In [1]: import numpy as np

In [2]: np.set_printoptions(suppress=True, linewidth=100)

In [3]: A = np.load("arr.npy")

In [4]: A
Out[4]: 
array([[ 5,  5,  5,  5],
       [ 5, 10, 10, 10],
       [ 5, 10, 15, 15],
       [ 5, 10, 15, 20]])

In [5]: vals, vecs = np.linalg.eigh(A)

In [6]: np.round(np.linalg.eigvalsh(A + -1 * np.eye(4)), 3)
Out[6]: array([ 0.416,  1.13 ,  4.   , 40.454])

In [7]: (vals > 1e-8).sum(), (vals < -1e-8).sum()
Out[7]: (np.int64(4), np.int64(0))

In [8]: np.round(vecs.T @ vecs, 3) + 0
Out[8]: 
array([[1., 0., 0., 0.],
       [0., 1., 0., 0.],
       [0., 0., 1., 0.],
       [0., 0., 0., 1.]])

In [9]: L = np.linalg.cholesky(A)

In [10]: print(np.round(A / np.sqrt(np.outer(np.diag(A), np.diag(A))), 3))
[[1.    0.707 0.577 0.5  ]
 [0.707 1.    0.816 0.707]
 [0.577 0.816 1.    0.866]
 [0.5   0.707 0.866 1.   ]]

In [11]: round(np.prod(np.diag(L)) ** 2, 3), np.round(np.linalg.det(A), 3)
Out[11]: (np.float64(625.0), np.float64(625.0))

In [12]: np.round(L @ L.T, 3)
Out[12]: 
array([[ 5.,  5.,  5.,  5.],
       [ 5., 10., 10., 10.],
       [ 5., 10., 15., 15.],
       [ 5., 10., 15., 20.]])

In [13]: L.round(3)
Out[13]: 
array([[2.236, 0.   , 0.   , 0.   ],
       [2.236, 2.236, 0.   , 0.   ],
       [2.236, 2.236, 2.236, 0.   ],
       [2.236, 2.236, 2.236, 2.236]])

In [14]: np.linalg.eigvalsh(A).min() > 0
Out[14]: np.True_

In [15]: Q = A.astype(float).copy()

In [16]: for j in range(4):
    ...:     Q[:, j] -= Q[:, :j] @ (Q[:, :j].T @ Q[:, j])
    ...:     Q[:, j] /= np.linalg.norm(Q[:, j])
    ...: 

In [17]: print(Q.round(3) + 0)
[[ 0.5   -0.866  0.     0.   ]
 [ 0.5    0.289 -0.816  0.   ]
 [ 0.5    0.289  0.408 -0.707]
 [ 0.5    0.289  0.408  0.707]]

In [18]: vals, vecs = np.linalg.eigh(A)

In [19]: x = np.array([5, -5, 1, 7])

In [20]: x @ A @ x / (x @ x), round(float(vals[0]), 3), np.round(vals[-1], 3)
Out[20]: (np.float64(9.3), 1.416, np.float64(41.454))

In [21]: np.round(np.linalg.eigvalsh(A[1:, 1:]), 3)
Out[21]: array([ 1.613,  3.929, 39.458])

In [22]: np.round(vecs * np.abs(vals) @ vecs.T, 3)
Out[22]: 
array([[ 5.,  5.,  5.,  5.],
       [ 5., 10., 10., 10.],
       [ 5., 10., 15., 15.],
       [ 5., 10., 15., 20.]])

In [23]: x @ A @ x
Out[23]: np.int64(930)

In [24]: (np.sign(vecs[:, -1].round(6)) == np.sign(vecs[0, -1].round(6))).astype(int)
Out[24]: array([1, 1, 1, 1])

In [25]: print(np.einsum("ii->", A))
50

In [26]: np.round(np.linalg.det(2 * A), 3), np.round(np.linalg.det(A), 3)
Out[26]: (np.float64(10000.0), np.float64(625.0))

In [27]: np.kron(np.eye(2, dtype=int), A)
Out[27]: 
array([[ 5,  5,  5,  5,  0,  0,  0,  0],
       [ 5, 10, 10, 10,  0,  0,  0,  0],
       [ 5, 10, 15, 15,  0,  0,  0,  0],
       [ 5, 10, 15, 20,  0,  0,  0,  0],
       [ 0,  0,  0,  0,  5,  5,  5,  5],
       [ 0,  0,  0,  0,  5, 10, 10, 10],
       [ 0,  0,  0,  0,  5, 10, 15, 15],
       [ 0,  0,  0,  0,  5, 10, 15, 20]])

In [28]: print(np.round(np.linalg.eigvals(A), 3))
[41.454  5.     2.13   1.416]

In [29]: m1 = np.load("test3.npy")

In [30]: m1
Out[30]: 
array([[ 1, -2,  4, -8],
       [ 1, -1,  1, -1],
       [ 1,  0,  0,  0],
       [ 1,  1,  1,  1]])

In [31]: # row 0 dominates

In [32]: Q, vecs = np.linalg.qr(m1[:, :1])[0], np.linalg.qr(m1[:, 1:])[0]

In [33]: sig = np.linalg.svd(Q.T @ vecs, compute_uv=False)

In [34]: sig.round(3)
Out[34]: array([0.866])

In [35]: m1.reshape(-1, 2)
Out[35]: 
array([[ 1, -2],
       [ 4, -8],
       [ 1, -1],
       [ 1, -1],
       [ 1,  0],
       [ 0,  0],
       [ 1,  1],
       [ 1,  1]])

In [36]: T = m1.reshape(4, 2, -1)

In [37]: T[:, 0]
Out[37]: 
array([[ 1, -2],
       [ 1, -1],
       [ 1,  0],
       [ 1,  1]])

In [38]: T.shape
Out[38]: (4, 2, 2)

In [39]: np.swapaxes(T, 1, 2)[1]
Out[39]: 
array([[ 1,  1],
       [-1, -1]])

In [40]: print(np.einsum("ihd,ihd->ih", T, T))
[[ 5 80]
 [ 2  2]
 [ 1  0]
 [ 2  2]]

In [41]: np.einsum("ihd,jhd->hij", T, T).shape
Out[41]: (2, 4, 4)

In [42]: B = np.linalg.inv(m1)

In [43]: round(float(np.linalg.slogdet(m1)[0]), 3)
Out[43]: 1.0

In [44]: B.round(3) + 0
Out[44]: 
array([[ 0.   ,  0.   ,  1.   ,  0.   ],
       [ 0.167, -1.   ,  0.5  ,  0.333],
       [ 0.   ,  0.5  , -1.   ,  0.5  ],
       [-0.167,  0.5  , -0.5  ,  0.167]])

In [45]: np.round(np.linalg.det(m1) * B, 3) + 0
Out[45]: 
array([[  0.,   0.,  12.,   0.],
       [  2., -12.,   6.,   4.],
       [  0.,   6., -12.,   6.],
       [ -2.,   6.,  -6.,   2.]])

In [46]: round(np.linalg.cond(m1), 3)
Out[46]: np.float64(17.318)

In [47]: np.round(np.linalg.inv(B), 3) + 0
Out[47]: 
array([[ 1., -2.,  4., -8.],
       [ 1., -1.,  1., -1.],
       [ 1.,  0.,  0.,  0.],
       [ 1.,  1.,  1.,  1.]])

In [48]: (np.abs(B) > 1e-9).astype(int)
Out[48]: 
array([[0, 0, 1, 0],
       [1, 1, 1, 1],
       [0, 1, 1, 1],
       [1, 1, 1, 1]])

In [49]: B = np.array([[0, 5, 2], [9, 5, 0]])

In [50]: C = np.kron(B, m1)

In [51]: round(np.linalg.norm(C, 2), 3), round(float(np.linalg.norm(B, 2) * np.linalg.norm(m1, 2)), 3)
Out[51]: (np.float64(99.893), 99.893)

In [52]: print(C.shape)
(8, 12)

In [53]: np.linalg.matrix_rank(C)
Out[53]: np.int64(8)

In [54]: C
Out[54]: 
array([[  0,   0,   0,   0,   5, -10,  20, -40,   2,  -4,   8, -16],
       [  0,   0,   0,   0,   5,  -5,   5,  -5,   2,  -2,   2,  -2],
       [  0,   0,   0,   0,   5,   0,   0,   0,   2,   0,   0,   0],
       [  0,   0,   0,   0,   5,   5,   5,   5,   2,   2,   2,   2],
       [  9, -18,  36, -72,   5, -10,  20, -40,   0,   0,   0,   0],
       [  9,  -9,   9,  -9,   5,  -5,   5,  -5,   0,   0,   0,   0],
       [  9,   0,   0,   0,   5,   0,   0,   0,   0,   0,   0,   0],
       [  9,   9,   9,   9,   5,   5,   5,   5,   0,   0,   0,   0]])
